% ipython --no-banner

In [1]: import numpy as np

In [2]: np.set_printoptions(suppress=True, linewidth=140)

In [3]: m1 = np.load("w.npy")

In [4]: m1.round(3)
Out[4]: 
array([[  4.765,  -6.046,   3.198,  10.305,   2.378,   4.205,   2.053,   4.731,  -8.274,  11.498,  -8.584,   3.922,   4.055,   7.667],
       [ -3.469,  -6.056,   3.487,   4.449,   5.505,   2.081,  -0.351,   5.071,  -8.39 ,   5.756,  -3.172,   1.177,   4.569,   6.082],
       [  2.347,  -4.697,   6.682,   6.426,   7.994,   4.455,  -2.531,   5.804, -11.701,   6.247,  -0.904,   3.116,   0.334,  10.241],
       [  5.062,  -1.884,   3.447,   9.636,   8.012,   2.882,  -3.681,   4.895,  -6.926,   7.988,  -3.403,   4.021,  -0.181,   8.808],
       [  2.528,  -2.61 ,  11.478,  10.263,   7.683,   8.582,  -5.287,   0.709, -15.129,   0.863,   5.209,   3.176,  -1.114,  12.019],
       [  2.994,  -5.501,   5.419,  11.67 ,   1.492,   6.105,   1.187,   1.662,  -9.827,   8.076,  -5.43 ,   3.331,   4.447,   7.69 ],
       [ -8.971,  -6.358,   0.991,   1.285,   5.769,  -0.663,  -0.296,   5.332,  -5.634,   4.122,  -3.125,  -0.657,   6.718,   3.095],
       [-11.006,  -6.252,   0.22 ,  -0.478,   6.775,  -1.896,  -0.863,   5.921,  -4.794,   3.247,  -2.466,  -1.335,   6.898,   2.338],
       [  2.833,  -5.573,   3.59 ,  12.292,   0.219,   5.22 ,   2.203,   1.458,  -7.798,   9.345,  -7.697,   3.278,   5.718,   6.276],
       [  3.209,  -1.169,   6.42 ,   9.277,   9.291,   4.48 ,  -5.771,   3.194,  -9.509,   3.89 ,   1.453,   3.403,  -1.262,   9.92 ],
       [ -2.787,  -4.162,   6.249,   8.146,   4.774,   4.883,  -2.203,   0.984,  -9.876,   2.401,   0.369,   1.404,   3.765,   6.918],
       [ -8.447, -15.631,   4.026,  -5.193,   2.947,   1.149,   7.754,  12.36 , -14.105,  10.509,  -8.114,  -0.482,   9.158,   6.298],
       [ -1.006,  -3.121,   2.95 ,   5.139,   8.916,   1.133,  -3.696,   5.68 ,  -6.829,   5.344,  -1.529,   1.998,   1.427,   7.111],
       [ -9.84 ,  -6.831,   1.595,   3.556,   2.683,   0.854,   1.091,   2.534,  -5.899,   3.36 ,  -3.566,  -0.947,   8.733,   2.101],
       [ -5.536,  -6.808,   1.273,   2.982,   4.832,   0.292,   0.827,   5.86 ,  -6.344,   6.645,  -5.176,   0.488,   6.268,   4.215],
       [ -0.344,  -3.573,   5.581,   6.68 ,   7.72 ,   3.599,  -3.41 ,   4.003,  -9.591,   4.183,   0.017,   2.219,   1.362,   8.346],
       [-11.255,  -3.258,   3.178,  -4.411,  15.   ,  -2.53 ,  -7.45 ,   8.31 ,  -7.319,  -1.491,   5.781,  -1.418,   0.828,   5.904],
       [  0.553,  -5.508,   9.117,   6.634,   6.818,   6.384,  -2.225,   3.959, -14.275,   3.868,   1.383,   2.518,   1.098,  10.626],
       [  4.426,  -1.555,   0.407,  13.022,   3.806,   2.301,  -1.551,   2.02 ,  -2.855,   9.34 ,  -7.425,   3.809,   3.193,   5.448],
       [ -0.35 ,  -7.325,   6.487,   3.517,   6.98 ,   3.898,  -0.264,   7.31 , -12.75 ,   6.877,  -2.072,   2.217,   2.257,   9.552],
       [ -9.919,  -4.49 ,   1.355,   1.948,   6.951,  -0.656,  -2.521,   3.744,  -4.938,   1.551,  -0.512,  -0.973,   5.869,   2.867],
       [ -6.21 ,  -8.733,   3.244,  -4.123,  10.341,  -0.92 ,  -0.431,  11.963, -10.48 ,   6.703,  -2.276,   0.263,   3.069,   7.494],
       [ -2.548,  -1.706,   0.854,   9.036,   5.325,   1.089,  -3.059,   1.349,  -3.04 ,   4.404,  -3.155,   1.484,   4.271,   3.835],
       [ -3.735, -12.615,   3.263,   7.275,  -5.109,   5.028,   9.38 ,   3.209, -10.386,  11.221, -11.898,   1.088,  12.168,   3.807],
       [ -0.567,  -9.121,   3.053,   5.322,   2.058,   2.982,   4.05 ,   6.612,  -9.543,  10.712,  -8.497,   2.144,   6.415,   6.458],
       [ -9.029,  -9.479,  -1.206,  -1.265,   4.276,  -2.275,   3.409,   8.745,  -5.147,   8.498,  -8.106,  -0.676,   8.734,   2.285],
       [  1.865,  -5.429,   6.521,   6.562,   6.793,   4.63 ,  -1.462,   5.52 , -11.745,   6.647,  -1.801,   2.955,   1.36 ,   9.756],
       [ -5.183,  -2.735,   1.587,   6.454,   6.064,   0.81 ,  -3.042,   2.111,  -4.322,   3.007,  -1.624,   0.606,   4.617,   3.832]])

In [5]: r = np.linalg.matrix_rank(m1)

In [6]: r
Out[6]: np.int64(5)

In [7]: ns = np.linalg.svd(m1)[2][r:].T

In [8]: np.allclose(m1 @ ns, 0)
Out[8]: True

In [9]: np.linalg.matrix_rank(m1.T @ m1), np.linalg.matrix_rank(m1 @ m1.T)
Out[9]: (np.int64(5), np.int64(5))

In [10]: print([int(np.linalg.matrix_rank(m1[:i])) for i in range(1, len(m1) + 1)])
[1, 2, 3, 4, 5, 5, 5, 5, 5, 5, 5, 5, 5, 5, 5, 5, 5, 5, 5, 5, 5, 5, 5, 5, 5, 5, 5, 5]

In [11]: [int(np.linalg.matrix_rank(m1[:, :j + 1])) for j in range(14)]
Out[11]: [1, 2, 3, 4, 5, 5, 5, 5, 5, 5, 5, 5, 5, 5]

In [12]: z = m1[:, 8] > np.median(m1[:, 8])

In [13]: u = m1[z].mean(axis=0) - m1[~z].mean(axis=0)

In [14]: ((m1 - m1.mean(axis=0)) @ u > 0).astype(int)
Out[14]: array([0, 1, 0, 0, 0, 0, 1, 1, 0, 0, 0, 0, 1, 1, 1, 0, 1, 0, 1, 0, 1, 1, 1, 0, 0, 1, 0, 1])

In [15]: z.astype(int)
Out[15]: array([1, 0, 0, 1, 0, 0, 1, 1, 1, 0, 0, 0, 1, 1, 1, 0, 1, 0, 1, 0, 1, 0, 1, 0, 0, 1, 0, 1])

In [16]: round(float((((m1 - m1.mean(axis=0)) @ u > 0) == z).mean()), 3)
Out[16]: 0.821

In [17]: round(np.linalg.norm(m1[21] - m1[16]), 3)
Out[17]: np.float64(17.171)

In [18]: print(np.round(m1[21] @ m1[16], 3))
486.864

In [19]: print(np.round(np.linalg.norm(m1, 1), 3), round(np.linalg.norm(m1, np.inf), 3))
237.426 106.175

In [20]: round(np.linalg.norm(m1[21], 1), 3), round(float(np.linalg.norm(m1[21], np.inf)), 3)
Out[20]: (np.float64(76.248), 11.963)

In [21]: round(np.linalg.norm(m1, "nuc"), 3)
Out[21]: np.float64(220.868)
